% ipython --no-banner

In [1]: import numpy as np

In [2]: import numpy.linalg as la

In [3]: np.set_printoptions(precision=2, suppress=True, linewidth=140, sign=" ")

In [4]: def rnd(a):
   ...:     return np.round(a, 2) + 0
   ...: 

In [5]: m1 = np.load("block0.npy")

In [6]: m1
Out[6]: 
array([[  3.51,  -0.05,   0.04,  10.58,  15.82,   3.55,  12.34,  12.32,   5.25],
       [  1.31,  -0.01,  -0.06,   3.96,   5.92,   1.31,   4.59,   4.62,   2.01],
       [  5.01,   0.  ,   0.02,  15.11,  22.69,   5.03,  17.64,  17.65,   7.54],
       [  0.72,  -0.01,  -0.02,   2.1 ,   3.16,   0.73,   2.46,   2.47,   1.05],
       [  0.77,   0.03,   0.  ,   2.29,   3.44,   0.78,   2.63,   2.61,   1.13],
       [ -1.31,  -0.02,   0.02,  -4.04,  -6.12,  -1.39,  -4.74,  -4.74,  -2.02],
       [ -2.34,  -0.02,   0.01,  -7.04, -10.53,  -2.28,  -8.22,  -8.22,  -3.52],
       [  1.55,   0.01,  -0.05,   4.56,   6.86,   1.54,   5.3 ,   5.32,   2.3 ],
       [  2.52,   0.03,   0.02,   7.56,  11.35,   2.5 ,   8.85,   8.85,   3.77],
       [ -0.89,   0.03,   0.01,  -2.67,  -4.05,  -0.9 ,  -3.12,  -3.15,  -1.37],
       [ -1.34,  -0.01,   0.01,  -4.04,  -6.05,  -1.34,  -4.72,  -4.66,  -2.  ],
       [ -0.92,   0.02,   0.01,  -2.74,  -4.05,  -0.9 ,  -3.17,  -3.13,  -1.37],
       [ -0.83,  -0.03,  -0.02,  -2.59,  -3.92,  -0.87,  -3.01,  -3.06,  -1.29],
       [ -1.26,  -0.01,  -0.02,  -3.74,  -5.64,  -1.23,  -4.41,  -4.42,  -1.87],
       [ -2.89,   0.  ,   0.02,  -8.65, -12.91,  -2.89, -10.08, -10.09,  -4.32],
       [  0.05,   0.01,   0.03,   0.22,   0.36,   0.07,   0.29,   0.31,   0.12],
       [ -2.02,   0.03,  -0.02,  -6.11,  -9.12,  -2.04,  -7.12,  -7.08,  -3.02],
       [  1.85,  -0.03,  -0.03,   5.57,   8.32,   1.89,   6.49,   6.47,   2.77],
       [  2.22,  -0.01,   0.03,   6.63,   9.96,   2.21,   7.74,   7.75,   3.35],
       [ -0.6 ,   0.  ,  -0.01,  -1.91,  -2.82,  -0.65,  -2.16,  -2.23,  -0.95],
       [  0.55,   0.02,   0.  ,   1.58,   2.36,   0.52,   1.83,   1.84,   0.77],
       [ -0.28,   0.04,   0.04,  -0.73,  -1.1 ,  -0.26,  -0.84,  -0.82,  -0.37],
       [  4.37,   0.  ,   0.  ,  13.06,  19.61,   4.34,  15.27,  15.28,   6.5 ],
       [  1.72,   0.02,  -0.01,   5.15,   7.77,   1.69,   6.01,   6.01,   2.6 ],
       [  3.13,  -0.02,   0.02,   9.36,  14.06,   3.14,  10.97,  10.95,   4.66],
       [  1.5 ,  -0.01,  -0.02,   4.58,   6.79,   1.51,   5.34,   5.31,   2.29],
       [ -0.83,   0.03,   0.02,  -2.49,  -3.75,  -0.81,  -2.9 ,  -2.88,  -1.27],
       [ -0.83,   0.05,  -0.02,  -2.43,  -3.64,  -0.82,  -2.82,  -2.83,  -1.23],
       [ -0.99,  -0.03,  -0.02,  -3.03,  -4.5 ,  -1.01,  -3.56,  -3.52,  -1.52],
       [  1.98,   0.04,   0.02,   5.99,   8.91,   1.96,   6.95,   6.99,   2.98],
       [  3.07,  -0.01,   0.01,   9.11,  13.69,   3.04,  10.64,  10.61,   4.57],
       [  0.4 ,  -0.01,   0.03,   1.28,   1.93,   0.44,   1.49,   1.48,   0.62],
       [  1.43,   0.02,   0.03,   4.35,   6.54,   1.46,   5.1 ,   5.09,   2.17],
       [ -0.74,   0.02,  -0.01,  -2.22,  -3.36,  -0.74,  -2.63,  -2.6 ,  -1.12],
       [ -0.33,  -0.01,   0.  ,  -1.04,  -1.52,  -0.31,  -1.21,  -1.21,  -0.5 ],
       [  1.18,   0.02,   0.01,   3.54,   5.28,   1.17,   4.15,   4.12,   1.76],
       [  0.42,   0.01,  -0.03,   1.3 ,   1.98,   0.4 ,   1.54,   1.56,   0.61],
       [ -3.9 ,  -0.03,   0.  , -11.7 , -17.59,  -3.9 , -13.65, -13.64,  -5.84],
       [ -0.72,   0.06,   0.01,  -2.15,  -3.25,  -0.73,  -2.51,  -2.49,  -1.07],
       [  3.39,   0.  ,   0.  ,  10.12,  15.18,   3.35,  11.82,  11.8 ,   5.02],
       [ -0.89,  -0.01,  -0.04,  -2.57,  -3.87,  -0.89,  -2.99,  -3.04,  -1.28],
       [  0.16,   0.02,  -0.04,   0.41,   0.6 ,   0.11,   0.49,   0.51,   0.22],
       [  2.94,  -0.02,  -0.04,   8.75,  13.12,   2.9 ,  10.21,  10.29,   4.38]])

In [7]: C2 = np.cov(m1, rowvar=False)

In [8]: rnd(np.corrcoef(m1[:, 4], m1[:, 8])[0, 1])
Out[8]: np.float64(1.0)

In [9]: C2.shape
Out[9]: (9, 9)

In [10]: rnd(m1.std(axis=0))
Out[10]: array([ 1.95,  0.02,  0.02,  5.85,  8.77,  1.95,  6.83,  6.82,  2.92])

In [11]: rnd(la.eigvalsh(C2)[::-1])
Out[11]: array([ 225.54,    0.  ,    0.  ,    0.  ,    0.  ,    0.  ,    0.  ,    0.  ,    0.  ])
